$ python -q
>>> import numpy as np
>>> import numpy.linalg as la
>>> np.set_printoptions(precision=3, suppress=True, linewidth=200, sign=" ")
>>> def tidy(a):
...     return np.round(a, 3) + 0
... 
>>> M = np.load("case9.npy")
>>> M
array([[  1,  -4,  16, -64],
       [  1,  -3,   9, -27],
       [  1,  -2,   4,  -8],
       [  1,  -1,   1,  -1],
       [  1,   0,   0,   0],
       [  1,   1,   1,   1],
       [  1,   2,   4,   8]])
>>> Q, R = la.qr(M)
>>> tidy(Q)
array([[-0.378, -0.567,  0.546, -0.408],
       [-0.378, -0.378,  0.   ,  0.408],
       [-0.378, -0.189, -0.327,  0.408],
       [-0.378,  0.   , -0.436,  0.   ],
       [-0.378,  0.189, -0.327, -0.408],
       [-0.378,  0.378,  0.   , -0.408],
       [-0.378,  0.567,  0.546,  0.408]])
>>> tidy(abs(R[0, 0])), tidy(la.norm(M[:, 0]))
(np.float64(2.646), np.float64(2.646))
>>> tidy(Q.T @ Q)
array([[ 1.,  0.,  0.,  0.],
       [ 0.,  1.,  0.,  0.],
       [ 0.,  0.,  1.,  0.],
       [ 0.,  0.,  0.,  1.]])
>>> np.allclose(R.T @ R, M.T @ M)
True
>>> tidy(np.abs(np.diag(R)))
array([  2.646,   5.292,   9.165,  14.697])
>>> tidy(R)
array([[ -2.646,   2.646, -13.229,  34.395],
       [  0.   ,   5.292, -10.583,  52.915],
       [  0.   ,   0.   ,   9.165, -27.495],
       [  0.   ,   0.   ,   0.   ,  14.697]])
>>> r0 = np.array([1, 5, 5])
>>> np.array([np.convolve(row, r0, "same") for row in M])
array([[   1,    1,   -4, -240],
       [   2,   -1,    3,  -90],
       [   3,   -1,    2,  -20],
       [   4,    1,   -1,    0],
       [   5,    5,    0,    0],
       [   6,   11,   11,   10],
       [   7,   19,   38,   60]])
>>> np.polyval(r0, M[2])
array([11, -1, 41, 29])
